% python3 -q
>>> import numpy as np
>>> import numpy.linalg as la
>>> np.set_printoptions(precision=1, suppress=True, linewidth=160, floatmode="fixed")
>>> def tidy(a):
...     return np.round(a, 1) + 0
... 
>>> A = np.loadtxt("out14.csv", delimiter=",")
>>> A
array([[ 0.0,  2.0,  0.0, -2.0],
       [ 0.0,  0.0,  0.0,  0.0],
       [ 0.0, -4.0,  0.0,  2.0],
       [ 0.0,  0.0,  0.0,  0.0]])
>>> W = np.array([[-3, -3, -5, 3], [-4, -3, 4, -2], [-4, 2, 2, -5], [5, 4, 1, 0]])
>>> beta = np.array([-4, -2, -4, 4])
>>> H = np.maximum(A @ W + beta, 0)
>>> (H > 0).astype(int)
array([[0, 0, 1, 0],
       [0, 0, 0, 1],
       [1, 1, 0, 1],
       [0, 0, 0, 1]])
>>> cent = np.array([[-3, -1], [1, 1], [-2, -3], [-3, -2]])
>>> (H @ cent).round(6).argmax(axis=1)
array([0, 1, 1, 1])
>>> W @ cent
array([[  7,   9],
       [  7,  -7],
       [ 25,  10],
       [-13,  -4]])
>>> W0 = np.load("sample17.npy")
>>> tidy(W0)
array([[ 0.0,  0.1,  0.5, -0.9],
       [-0.6, -0.6, -0.4, -0.3],
       [ 0.0,  0.6, -0.7, -0.3],
       [-0.8,  0.5,  0.3,  0.3]])
>>> rng = np.random.default_rng(424)
>>> idx = rng.permutation(4)
>>> out = W0[:, idx] * rng.choice([-1, 1], 4)
>>> tidy(out)
array([[ 0.0, -0.9, -0.5,  0.1],
       [ 0.6, -0.3,  0.4, -0.6],
       [ 0.0, -0.3,  0.7,  0.6],
       [ 0.8,  0.3, -0.3,  0.5]])
>>> U, _, VT = la.svd(W0.T @ out)
>>> tidy(la.lstsq(W0, out)[0])
array([[-1.0,  0.0,  0.0,  0.0],
       [ 0.0,  0.0,  0.0,  1.0],
       [ 0.0,  0.0, -1.0,  0.0],
       [ 0.0,  1.0,  0.0,  0.0]])
>>> tidy(U @ VT)
array([[-1.0,  0.0,  0.0,  0.0],
       [ 0.0,  0.0,  0.0,  1.0],
       [ 0.0,  0.0, -1.0,  0.0],
       [ 0.0,  1.0,  0.0,  0.0]])
>>> data = np.array([[2, 1, 2, -3, -3, 2, 0],
...     [0, 2, 1, 2, -3, -3, 2],
...     [2, 0, 2, 1, 2, -3, -3],
...     [-3, 2, 0, 2, 1, 2, -3],
...     [-3, -3, 2, 0, 2, 1, 2],
...     [2, -3, -3, 2, 0, 2, 1],
...     [1, 2, -3, -3, 2, 0, 2]])
>>> np.allclose(data, data.T)
False
>>> (data + data.T) / 2
array([[ 2.0,  0.5,  2.0, -3.0, -3.0,  2.0,  0.5],
       [ 0.5,  2.0,  0.5,  2.0, -3.0, -3.0,  2.0],
       [ 2.0,  0.5,  2.0,  0.5,  2.0, -3.0, -3.0],
       [-3.0,  2.0,  0.5,  2.0,  0.5,  2.0, -3.0],
       [-3.0, -3.0,  2.0,  0.5,  2.0,  0.5,  2.0],
       [ 2.0, -3.0, -3.0,  2.0,  0.5,  2.0,  0.5],
       [ 0.5,  2.0, -3.0, -3.0,  2.0,  0.5,  2.0]])
>>> (data - data.T) / 2
array([[ 0.0,  0.5,  0.0,  0.0,  0.0,  0.0, -0.5],
       [-0.5,  0.0,  0.5,  0.0,  0.0,  0.0,  0.0],
       [ 0.0, -0.5,  0.0,  0.5,  0.0,  0.0,  0.0],
       [ 0.0,  0.0, -0.5,  0.0,  0.5,  0.0,  0.0],
       [ 0.0,  0.0,  0.0, -0.5,  0.0,  0.5,  0.0],
       [ 0.0,  0.0,  0.0,  0.0, -0.5,  0.0,  0.5],
       [ 0.5,  0.0,  0.0,  0.0,  0.0, -0.5,  0.0]])
>>> tidy(np.abs(la.eigvals(data)).max())
np.float64(7.2)
>>> np.allclose(data @ data.T, data.T @ data)
True
>>> np.trace(data)
np.int64(14)
>>> la.matrix_power(data, 2)
array([[ 30,   1,  -3,  -4, -14, -10,   1],
       [  1,  30,   1,  -3,  -4, -14, -10],
       [-10,   1,  30,   1,  -3,  -4, -14],
       [-14, -10,   1,  30,   1,  -3,  -4],
       [ -4, -14, -10,   1,  30,   1,  -3],
       [ -3,  -4, -14, -10,   1,  30,   1],
       [  1,  -3,  -4, -14, -10,   1,  30]])
>>> assert data == data.T
Traceback (most recent call last):
  File "<python-input-30>", line 1, in <module>
    assert data == data.T
           ^^^^^^^^^^^^^^
ValueError: The truth value of an array with more than one element is ambiguous. Use a.any() or a.all()
>>> q = W0.astype(float).copy()
>>> for j in range(4):
...     q[:, j] -= q[:, :j] @ (q[:, :j].T @ q[:, j])
...     q[:, j] /= la.norm(q[:, j])
... 
>>> tidy(q)
array([[ 0.0,  0.1,  0.5, -0.9],
       [-0.6, -0.6, -0.4, -0.3],
       [ 0.0,  0.6, -0.7, -0.3],
       [-0.8,  0.5,  0.3,  0.3]])
>>> tidy(q.T @ W0)
array([[1.0, 0.0, 0.0, 0.0],
       [0.0, 1.0, 0.0, 0.0],
       [0.0, 0.0, 1.0, 0.0],
       [0.0, 0.0, 0.0, 1.0]])
>>> mat = np.loadtxt("x.csv", delimiter=",")
>>> mat
array([[ 39.0,   3.0,  27.0,  22.0,   7.0,  -3.0,  13.0,  21.0,  33.0],
       [ 16.0, -10.0,   3.0, -19.0,   3.0,   2.0,  -4.0,  41.0,  21.0],
       [ 47.0,  14.0,  49.0,   7.0,  21.0,  10.0,  10.0,  68.0,  64.0],
       [-28.0, -19.0, -38.0, -25.0, -14.0,  -5.0, -13.0, -19.0, -35.0],
       [  2.0,  27.0,  32.0,  11.0,  16.0,  13.0,   5.0,  15.0,  23.0]])
>>> # rows and columns are dependent
>>> u = np.array([7, -8, 1])
>>> np.polyval(u, mat[4])
array([  13.0, 4888.0, 6913.0,  760.0, 1665.0, 1080.0,  136.0, 1456.0, 3520.0])
>>> np.correlate(mat[4], mat[3], "full")
array([  -70.0,  -983.0, -1659.0, -1354.0, -1348.0, -1490.0, -1884.0, -2887.0, -3504.0, -3021.0, -2482.0, -1556.0, -1582.0, -1604.0, -1299.0,  -857.0,  -644.0])
>>> np.convolve(mat[4], u)
array([  14.0,  173.0,   10.0, -152.0,   56.0,  -26.0,  -53.0,   78.0,   46.0, -169.0,   23.0])
>>> np.array([np.convolve(row, u, "same") for row in mat])
array([[-291.0,  204.0,  -59.0, -100.0,  -55.0,  122.0,   40.0,   76.0, -243.0],
       [-198.0,  117.0, -167.0,  176.0,  -29.0,  -41.0,  321.0, -185.0, -127.0],
       [-278.0,  278.0, -329.0,  140.0,  -91.0,   11.0,  406.0,  -86.0, -444.0],
       [  91.0, -142.0,  110.0,   64.0,   52.0,  -65.0,  -34.0, -106.0,  261.0],
       [ 173.0,   10.0, -152.0,   56.0,  -26.0,  -53.0,   78.0,   46.0, -169.0]])
